% ipython --no-banner

In [1]: import numpy as np

In [2]: from numpy import linalg as LA

In [3]: np.set_printoptions(precision=1, suppress=True, linewidth=140)

In [4]: J = np.loadtxt("case18.csv", delimiter=",")

In [5]: J
Out[5]: 
array([[12.,  0.,  5.,  2.],
       [ 8., 41.,  3.,  1.],
       [ 9.,  9., 16.,  0.],
       [ 9.,  7.,  3., 19.]])

In [6]: J.shape
Out[6]: (4, 4)

In [7]: np.unravel_index(np.abs(J).argmax(), J.shape)
Out[7]: (np.int64(1), np.int64(1))

In [8]: np.diff(J, axis=0)
Out[8]: 
array([[ -4.,  41.,  -2.,  -1.],
       [  1., -32.,  13.,  -1.],
       [  0.,  -2., -13.,  19.]])

In [9]: LA.rank(J)
---------------------------------------------------------------------------
AttributeError                            Traceback (most recent call last)
Cell In[9], line 1
----> 1 LA.rank(J)

AttributeError: module 'numpy.linalg' has no attribute 'rank'

In [10]: J.mean(axis=0)
Out[10]: array([ 9.5, 14.2,  6.8,  5.5])

In [11]: np.abs(J).max()
Out[11]: np.float64(41.0)

In [12]: np.zeros(4, 4)
---------------------------------------------------------------------------
TypeError                                 Traceback (most recent call last)
Cell In[12], line 1
----> 1 np.zeros(4, 4)

TypeError: Cannot interpret '4' as a data type

In [13]: np.count_nonzero(J)
Out[13]: np.int64(14)

In [14]: rng = np.random.default_rng(271)

In [15]: lab = rng.permutation(4)

In [16]: lab
Out[16]: array([3, 2, 0, 1])

In [17]: out = J[lab][:, lab]

In [18]: np.trace(out)
Out[18]: np.float64(88.0)

In [19]: np.allclose(out, J)
Out[19]: False

In [20]: np.round(LA.det(out), 1), round(LA.det(J[lab]), 1)
Out[20]: (np.float64(105961.0), np.float64(-105961.0))

In [21]: A = np.load("out10.npy")

In [22]: A
Out[22]: 
array([[ 1.2, -0.1,  0.1,  0.5],
       [-0.1,  0.5, -0.4, -0.6],
       [ 0.1, -0.4,  0.4,  0.6],
       [ 0.5, -0.6,  0.6,  0.9]])

In [23]: (A - A.T) / 2
Out[23]: 
array([[0., 0., 0., 0.],
       [0., 0., 0., 0.],
       [0., 0., 0., 0.],
       [0., 0., 0., 0.]])

In [24]: round(float(LA.det(A)), 1)
Out[24]: -0.0

In [25]: LA.determinant(A)
---------------------------------------------------------------------------
AttributeError                            Traceback (most recent call last)
Cell In[25], line 1
----> 1 LA.determinant(A)

AttributeError: module 'numpy.linalg' has no attribute 'determinant'

In [26]: (A + A.T) / 2
Out[26]: 
array([[ 1.2, -0.1,  0.1,  0.5],
       [-0.1,  0.5, -0.4, -0.6],
       [ 0.1, -0.4,  0.4,  0.6],
       [ 0.5, -0.6,  0.6,  0.9]])

In [27]: LA.matrix_power(A, 2)
Out[27]: 
array([[ 1.8, -0.5,  0.5,  1.2],
       [-0.5,  0.8, -0.7, -1.1],
       [ 0.5, -0.7,  0.7,  1. ],
       [ 1.2, -1.1,  1. ,  1.7]])

In [28]: round(float(np.abs(LA.eigvals(A)).max()), 1)
Out[28]: 2.0
